In [1]: import numpy as np

In [2]: np.set_printoptions(precision=2, suppress=True, linewidth=140, sign=" ")

In [3]: A2 = np.array([[0, 1, 2], [0, 0, 2], [3, 2, 0]])

In [4]: C = np.array([[0, -3], [3, 3]])

In [5]: E = np.block([[A2, np.zeros((3, 2))], [np.zeros((2, 3)), C]])

In [6]: print(E)
[[ 0.  1.  2.  0.  0.]
 [ 0.  0.  2.  0.  0.]
 [ 3.  2.  0.  0.  0.]
 [ 0.  0.  0.  0. -3.]
 [ 0.  0.  0.  3.  3.]]

In [7]: print((E + E.T) / 2)
[[ 0.   0.5  2.5  0.   0. ]
 [ 0.5  0.   2.   0.   0. ]
 [ 2.5  2.   0.   0.   0. ]
 [ 0.   0.   0.   0.   0. ]
 [ 0.   0.   0.   0.   3. ]]

In [8]: print(E @ E)
[[ 6.  4.  2.  0.  0.]
 [ 6.  4.  0.  0.  0.]
 [ 0.  3. 10.  0.  0.]
 [ 0.  0.  0. -9. -9.]
 [ 0.  0.  0.  9.  0.]]

In [9]: print(round(np.abs(np.linalg.eigvals(E)).max(), 2))
3.43

In [10]: np.linalg.determinant(E)
Traceback (most recent call last):
  Cell In[10], line 1
    np.linalg.determinant(E)
AttributeError: module 'numpy.linalg' has no attribute 'determinant'


In [11]: print(np.round(np.linalg.det(E), 2))
54.0

In [12]: A2 = np.linalg.inv(E)

In [13]: print(np.round(np.linalg.cond(E), 2))
8.48

In [14]: print(np.linalg.inv(A2))
[[ 0.  1.  2.  0.  0.]
 [ 0.  0.  2.  0.  0.]
 [ 3.  2.  0.  0.  0.]
 [ 0.  0.  0.  0. -3.]
 [ 0.  0.  0.  3.  3.]]

In [15]: print(A2)
[[-0.67  0.67  0.33  0.    0.  ]
 [ 1.   -1.    0.    0.    0.  ]
 [ 0.    0.5   0.    0.    0.  ]
 [ 0.    0.    0.    0.33  0.33]
 [-0.   -0.   -0.   -0.33 -0.  ]]

In [16]: print(np.linalg.det(E) * A2)
[[-36.  36.  18.   0.   0.]
 [ 54. -54.   0.   0.   0.]
 [  0.  27.   0.   0.   0.]
 [  0.   0.   0.  18.  18.]
 [ -0.  -0.  -0. -18.  -0.]]
